% ipython --no-banner

In [1]: import numpy as np

In [2]: np.set_printoptions(precision=3, suppress=True, linewidth=160)

In [3]: rnd = lambda a: np.round(a, 3) + 0

In [4]: A = np.load("sample5.npy")

In [5]: A
Out[5]: 
array([[ 4,  0,  0,  0,  0],
       [-3, -3,  0,  0,  0],
       [-5,  4, -1,  0,  0],
       [-5,  2,  0, -5,  0],
       [ 2,  3,  5,  2, -1]])

In [6]: # triangular

In [7]: np.poly(A)
Out[7]: array([   1.,    6.,   -8.,  -90., -137.,  -60.])

In [8]: np.kron(np.eye(2, dtype=int), A)
Out[8]: 
array([[ 4,  0,  0,  0,  0,  0,  0,  0,  0,  0],
       [-3, -3,  0,  0,  0,  0,  0,  0,  0,  0],
       [-5,  4, -1,  0,  0,  0,  0,  0,  0,  0],
       [-5,  2,  0, -5,  0,  0,  0,  0,  0,  0],
       [ 2,  3,  5,  2, -1,  0,  0,  0,  0,  0],
       [ 0,  0,  0,  0,  0,  4,  0,  0,  0,  0],
       [ 0,  0,  0,  0,  0, -3, -3,  0,  0,  0],
       [ 0,  0,  0,  0,  0, -5,  4, -1,  0,  0],
       [ 0,  0,  0,  0,  0, -5,  2,  0, -5,  0],
       [ 0,  0,  0,  0,  0,  2,  3,  5,  2, -1]])

In [9]: rnd(np.linalg.eigvals(A).sum().real)
Out[9]: np.float64(-6.0)

In [10]: np.einsum("ij,ji->", A, A)
Out[10]: np.int64(52)

In [11]: rng = np.random.default_rng(4)

In [12]: lab = rng.permutation(5)

In [13]: lab
Out[13]: array([2, 4, 0, 1, 3])

In [14]: A2 = A[lab][:, lab]

In [15]: rnd(np.linalg.det(A2)), rnd(np.linalg.det(A[lab]))
Out[15]: (np.float64(60.0), np.float64(-60.0))

In [16]: rnd(np.sort(np.abs(np.linalg.eigvals(A2))))
Out[16]: array([1., 1., 3., 4., 5.])

In [17]: A2
Out[17]: 
array([[-1,  0, -5,  4,  0],
       [ 5, -1,  2,  3,  2],
       [ 0,  0,  4,  0,  0],
       [ 0,  0, -3, -3,  0],
       [ 0,  0, -5,  2, -5]])

In [18]: np.allclose(A2, A)
Out[18]: False

In [19]: np.prod(np.diag(A)), rnd(np.linalg.det(A))
Out[19]: (np.int64(60), np.float64(60.0))

In [20]: rnd(np.sort(np.linalg.eigvals(A)))
Out[20]: array([-5., -3., -1., -1.,  4.])

In [21]: A @ A
Out[21]: 
array([[ 16,   0,   0,   0,   0],
       [ -3,   9,   0,   0,   0],
       [-27, -16,   1,   0,   0],
       [ -1, -16,   0,  25,   0],
       [-38,  12, -10, -12,   1]])

In [22]: J = np.load("run0.npy")

In [23]: J
Out[23]: 
array([[0, 0, 0, 0],
       [3, 3, 3, 3],
       [0, 0, 0, 0],
       [3, 3, 3, 3]])

In [24]: x0 = np.array([1, -3, 0, 1, 2])

In [25]: A @ x0
Out[25]: array([  4,   6, -17, -16,  -7])

In [26]: np.sign((A @ x0).round(6))
Out[26]: array([ 1,  1, -1, -1, -1])

In [27]: np.linalg.norm(A @ x0) <= np.linalg.norm(A, 2) * np.linalg.norm(x0) + 1e-9
Out[27]: np.True_

In [28]: M = 0.9 ** np.abs(np.subtract.outer(np.arange(4), np.arange(4)))

In [29]: rnd(M)
Out[29]: 
array([[1.   , 0.9  , 0.81 , 0.729],
       [0.9  , 1.   , 0.9  , 0.81 ],
       [0.81 , 0.9  , 1.   , 0.9  ],
       [0.729, 0.81 , 0.9  , 1.   ]])

In [30]: # symmetric

In [31]: w, vecs = np.linalg.eigh(M)

In [32]: x0 = np.array([0, 4, 0, 4])

In [33]: x0 @ M @ x0 / (x0 @ x0), rnd(w[0]), rnd(w[-1])
Out[33]: (np.float64(1.81), np.float64(0.061), np.float64(3.527))

In [34]: rnd(np.linalg.eigvalsh(M[1:, 1:]))
Out[34]: array([0.069, 0.19 , 2.741])

In [35]: rnd(vecs * np.maximum(w, 0) @ vecs.T)
Out[35]: 
array([[1.   , 0.9  , 0.81 , 0.729],
       [0.9  , 1.   , 0.9  , 0.81 ],
       [0.81 , 0.9  , 1.   , 0.9  ],
       [0.729, 0.81 , 0.9  , 1.   ]])

In [36]: rnd(vecs * np.sqrt(w) @ vecs.T)
Out[36]: 
array([[0.784, 0.445, 0.333, 0.276],
       [0.445, 0.717, 0.421, 0.333],
       [0.333, 0.421, 0.717, 0.445],
       [0.276, 0.333, 0.445, 0.784]])

In [37]: w, vecs = np.linalg.eigh(M)

In [38]: rnd(np.linalg.svd(M, compute_uv=False))
Out[38]: array([3.527, 0.31 , 0.102, 0.061])

In [39]: rnd(np.linalg.eigvalsh(M + -3 * np.eye(4)))
Out[39]: array([-2.939, -2.898, -2.69 ,  0.527])

In [40]: x0 = np.array([-2, 1, -1, 1])

In [41]: y = M @ x0

In [42]: beta, lr = np.zeros(4), 1 / np.linalg.norm(M, 2) ** 2

In [43]: for i in range(250):
    ...:     beta -= lr * M.T @ (M @ beta - y)
    ...:     if i % 50 == 0: print(i, round(np.linalg.norm(M @ beta - y), 3))
    ...: 
0 0.45
50 0.322
100 0.24
150 0.189
200 0.16

In [44]: rnd(np.linalg.cond(M))
Out[44]: np.float64(57.473)

In [45]: rnd(beta)
Out[45]: array([-1.104, -0.433,  0.029,  0.53 ])

In [46]: A2 = np.array([[1, 1], [1, -1]])

In [47]: X = np.kron(A2, np.kron(A2, A2))[rng.permutation(8)][:3]

In [48]: X
Out[48]: 
array([[ 1, -1,  1, -1,  1, -1,  1, -1],
       [ 1,  1,  1,  1,  1,  1,  1,  1],
       [ 1, -1, -1,  1, -1,  1,  1, -1]])

In [49]: # columns 2 and 4 are equal

In [50]: A2 = X / np.sqrt((X ** 2).mean(axis=1, keepdims=True))

In [51]: np.linalg.matrix_rank(X - X.mean(axis=1, keepdims=True))
Out[51]: np.int64(2)

In [52]: rnd(np.linalg.norm(A2, axis=1))
Out[52]: array([2.828, 2.828, 2.828])

In [53]: np.linalg.matrix_rank(A2) == np.linalg.matrix_rank(X)
Out[53]: np.True_

In [54]: A2 = X + rng.integers(-2, 3, (3, 2)) @ rng.integers(-2, 3, (2, 8))

In [55]: A2
Out[55]: 
array([[-1,  5,  0, -4,  3,  3,  1, -5],
       [ 3, -5,  2,  4, -1, -3,  1,  5],
       [-1, -3,  0,  0, -3,  1, -1, -1]])

In [56]: np.abs(A2 - X).sum(axis=1)
Out[56]: array([22, 22, 10])

In [57]: np.linalg.matrix_rank(A2 - X, tol=1e-8)
Out[57]: np.int64(2)

In [58]: rnd(np.linalg.svd(A2 - X, compute_uv=False))
Out[58]: array([13.164,  4.088,  0.   ])

In [59]: data = np.array([[0.0, 4.0, 0.0, 0.0, 0.0, 0.0, 0.0],
    ...:     [4.0, 6.0, 4.0, 0.0, 0.0, 0.0, 0.0],
    ...:     [0.0, 4.0, 7.0, 4.0, 0.0, 0.0, 0.0],
    ...:     [0.0, 0.0, 4.0, 2.0, 4.0, 0.0, 0.0],
    ...:     [0.0, 0.0, 0.0, 4.0, 2.0, 4.0, 0.0],
    ...:     [0.0, 0.0, 0.0, 0.0, 4.0, 5.0, 4.0],
    ...:     [0.0, 0.0, 0.0, 0.0, 0.0, 4.0, 2.0]])

In [60]: data
Out[60]: 
array([[0., 4., 0., 0., 0., 0., 0.],
       [4., 6., 4., 0., 0., 0., 0.],
       [0., 4., 7., 4., 0., 0., 0.],
       [0., 0., 4., 2., 4., 0., 0.],
       [0., 0., 0., 4., 2., 4., 0.],
       [0., 0., 0., 0., 4., 5., 4.],
       [0., 0., 0., 0., 0., 4., 2.]])

In [61]: w, vecs = np.linalg.eigh(data)

In [62]: w.sum(), np.trace(data)
Out[62]: (np.float64(24.0), np.float64(24.0))

In [63]: rnd(vecs.T @ vecs)
Out[63]: 
array([[1., 0., 0., 0., 0., 0., 0.],
       [0., 1., 0., 0., 0., 0., 0.],
       [0., 0., 1., 0., 0., 0., 0.],
       [0., 0., 0., 1., 0., 0., 0.],
       [0., 0., 0., 0., 1., 0., 0.],
       [0., 0., 0., 0., 0., 1., 0.],
       [0., 0., 0., 0., 0., 0., 1.]])

In [64]: np.abs(vecs[:, -1]).round(6).argmax()
Out[64]: np.int64(2)

In [65]: np.unique(w.round(6) + 0, return_counts=True)[1]
Out[65]: array([1, 1, 1, 1, 1, 1, 1])

In [66]: theta = np.radians(120)

In [67]: R = np.eye(8)

In [68]: R[3, 3] = R[4, 4] = np.cos(theta)

In [69]: R[3, 4], R[4, 3] = -np.sin(theta), np.sin(theta)

In [70]: rnd(R)
Out[70]: 
array([[ 1.   ,  0.   ,  0.   ,  0.   ,  0.   ,  0.   ,  0.   ,  0.   ],
       [ 0.   ,  1.   ,  0.   ,  0.   ,  0.   ,  0.   ,  0.   ,  0.   ],
       [ 0.   ,  0.   ,  1.   ,  0.   ,  0.   ,  0.   ,  0.   ,  0.   ],
       [ 0.   ,  0.   ,  0.   , -0.5  , -0.866,  0.   ,  0.   ,  0.   ],
       [ 0.   ,  0.   ,  0.   ,  0.866, -0.5  ,  0.   ,  0.   ,  0.   ],
       [ 0.   ,  0.   ,  0.   ,  0.   ,  0.   ,  1.   ,  0.   ,  0.   ],
       [ 0.   ,  0.   ,  0.   ,  0.   ,  0.   ,  0.   ,  1.   ,  0.   ],
       [ 0.   ,  0.   ,  0.   ,  0.   ,  0.   ,  0.   ,  0.   ,  1.   ]])

In [71]: A2 = X @ R.T

In [72]: rnd(np.linalg.svd(X, compute_uv=False)), rnd(np.linalg.svd(A2, compute_uv=False))
Out[72]: (array([2.828, 2.828, 2.828]), array([2.828, 2.828, 2.828]))

In [73]: rnd(np.linalg.det(R)), np.trace(R)
Out[73]: (np.float64(1.0), np.float64(5.0))

In [74]: np.allclose(np.linalg.norm(X, axis=1), np.linalg.norm(A2, axis=1))
Out[74]: True

In [75]: rnd(A2)
Out[75]: 
array([[ 1.   , -1.   ,  1.   , -0.366, -1.366, -1.   ,  1.   , -1.   ],
       [ 1.   ,  1.   ,  1.   , -1.366,  0.366,  1.   ,  1.   ,  1.   ],
       [ 1.   , -1.   , -1.   ,  0.366,  1.366,  1.   ,  1.   , -1.   ]])

In [76]: rnd(np.abs(A2 - X).max(axis=0))
Out[76]: array([0.   , 0.   , 0.   , 2.366, 2.366, 0.   , 0.   , 0.   ])

In [77]: x0 = np.array([-1, 7, -6, -6, -4, 6, 0])

In [78]: (data @ x0).argmax()
Out[78]: np.int64(0)

In [79]: data @ (2 * x0)
Out[79]: array([  56.,   28.,  -76., -104.,  -16.,   28.,   48.])

In [80]: [round(float(np.linalg.det(data[:i, :i])), 2) + 0 for i in range(1, 8)]
Out[80]: [0.0, -16.0, -112.0, 32.0, 1856.0, 8768.0, -12160.0]

In [81]: rnd(np.linalg.norm(data, 2))
Out[81]: np.float64(12.232)

In [82]: rnd(np.linalg.norm(data) ** 2 / np.linalg.norm(data, 2) ** 2)
Out[82]: np.float64(2.099)

In [83]: np.linalg.norm(data, axis=2)
AxisError: axis 2 is out of bounds for array of dimension 2


In [84]: rnd(np.linalg.norm(data, 1)), rnd(np.linalg.norm(data, np.inf))
Out[84]: (np.float64(15.0), np.float64(15.0))

In [85]: rnd(np.linalg.norm(data, axis=1))
Out[85]: array([4.   , 8.246, 9.   , 6.   , 6.   , 7.55 , 4.472])

In [86]: A2 = np.array([[4, 5, 0], [5, 5, 1], [5, 2, 0]])

In [87]: feats = A2.T @ A2

In [88]: feats
Out[88]: 
array([[66, 55,  5],
       [55, 54,  5],
       [ 5,  5,  1]])

In [89]: L = np.linalg.cholesky(feats)

In [90]: rnd(np.diag(L) ** 2)
Out[90]: array([66.   ,  8.167,  0.536])

In [91]: rnd(feats / np.sqrt(np.outer(np.diag(feats), np.diag(feats))))
Out[91]: 
array([[1.   , 0.921, 0.615],
       [0.921, 1.   , 0.68 ],
       [0.615, 0.68 , 1.   ]])

In [92]: rnd(np.prod(np.diag(L)) ** 2), rnd(np.linalg.det(feats))
Out[92]: (np.float64(289.0), np.float64(289.0))

In [93]: W = np.array([[0, 0, 0, 2],
    ...:     [2, 1, 0, 1],
    ...:     [1, 0, 0, 2],
    ...:     [2, 2, 1, 0],
    ...:     [2, 1, 0, 2],
    ...:     [1, 0, 2, 0],
    ...:     [1, 0, 0, 0],
    ...:     [2, 0, 1, 0]])

In [94]: beta = np.array([0, 8, 0, -2])

In [95]: hid = np.maximum(X @ W + beta, 0)

In [96]: hid
Out[96]: 
array([[ 0,  6,  0,  3],
       [11, 12,  4,  5],
       [ 0,  8,  2,  0]])

In [97]: (hid > 0).astype(int)
Out[97]: 
array([[0, 1, 0, 1],
       [1, 1, 1, 1],
       [0, 1, 1, 0]])

In [98]: Z = np.array([[0, -2], [3, -2], [2, 2], [2, -2]])

In [99]: W @ Z
Out[99]: 
array([[  4,  -4],
       [  5,  -8],
       [  4,  -6],
       [  8,  -6],
       [  7, -10],
       [  4,   2],
       [  0,  -2],
       [  2,  -2]])

In [100]: hid @ Z
Out[100]: 
array([[ 24, -18],
       [ 54, -48],
       [ 28, -12]])

In [101]: (hid @ Z).round(6).argmax(axis=1)
Out[101]: array([0, 0, 0])

In [102]: mat = np.load("arr.npy")

In [103]: mat
Out[103]: 
array([[ 4,  2, -2,  4, -2],
       [ 2,  1, -1,  2, -1],
       [-2, -1,  1, -2,  1],
       [ 4,  2, -2,  4, -2],
       [-2, -1,  1, -2,  1]])

In [104]: # looks like rank 1

In [105]: x0 = np.ones(4)

In [106]: for _ in range(5):
     ...:     x0 = M @ x0
     ...:     x0 /= np.linalg.norm(x0)
     ...:     print(round(x0 @ M @ x0, 3))
     ...: 
3.527
3.527
3.527
3.527
3.527

In [107]: rnd(np.linalg.eigvalsh(M)[-1])
Out[107]: np.float64(3.527)

In [108]: rnd(x0)
Out[108]: array([0.487, 0.512, 0.512, 0.487])

In [109]: rnd(np.trace(np.linalg.pinv(mat) @ mat))
Out[109]: np.float64(1.0)

In [110]: rnd(mat @ np.linalg.pinv(mat) @ mat)
Out[110]: 
array([[ 4.,  2., -2.,  4., -2.],
       [ 2.,  1., -1.,  2., -1.],
       [-2., -1.,  1., -2.,  1.],
       [ 4.,  2., -2.,  4., -2.],
       [-2., -1.,  1., -2.,  1.]])

In [111]: np.linalg.lstsq(mat[:-1].T, mat[-1])[2]
Out[111]: np.int32(1)

In [112]: rnd(np.sort(np.abs(np.linalg.eigvals(mat))))
Out[112]: array([ 0.,  0.,  0.,  0., 11.])

In [113]: (mat + mat.T) / 2
Out[113]: 
array([[ 4.,  2., -2.,  4., -2.],
       [ 2.,  1., -1.,  2., -1.],
       [-2., -1.,  1., -2.,  1.],
       [ 4.,  2., -2.,  4., -2.],
       [-2., -1.,  1., -2.,  1.]])

In [114]: mat @ mat
Out[114]: 
array([[ 44,  22, -22,  44, -22],
       [ 22,  11, -11,  22, -11],
       [-22, -11,  11, -22,  11],
       [ 44,  22, -22,  44, -22],
       [-22, -11,  11, -22,  11]])

In [115]: F = np.array([[118, 6, 90, 64],
     ...:     [6, 170, 10, -4],
     ...:     [90, 10, 116, 28],
     ...:     [64, -4, 28, 44]])

In [116]: # null space of dimension 1

In [117]: hat = np.triu(np.array([[9, 5, 8, 9], [1, 7, 6, 2], [7, 5, 6, 9], [1, 4, 0, 7]]), 1) + np.eye(4)

In [118]: A2 = hat @ F @ np.linalg.inv(hat)

In [119]: np.linalg.matrix_rank(A2)
Out[119]: np.int64(3)

In [120]: A2
Out[120]: 
array([[   1444.,   -6320.,   27688., -248884.],
       [    674.,   -3148.,   14258., -127840.],
       [    666.,   -3356.,   15176., -135442.],
       [     64.,    -324.,    1460.,  -13024.]])

In [121]: U, sig, Vt = np.linalg.svd(F)

In [122]: rnd(sig)
Out[122]: array([231.591, 169.152,  47.257,   0.   ])

In [123]: np.argmax(sig[:-1] / (sig[1:] + 1e-6)) + 1
Out[123]: np.int64(3)

In [124]: A2 = U[:, :3] @ np.diag(sig[:3]) @ Vt[:3]

In [125]: np.linalg.matrix_rank(A2)
Out[125]: np.int64(3)
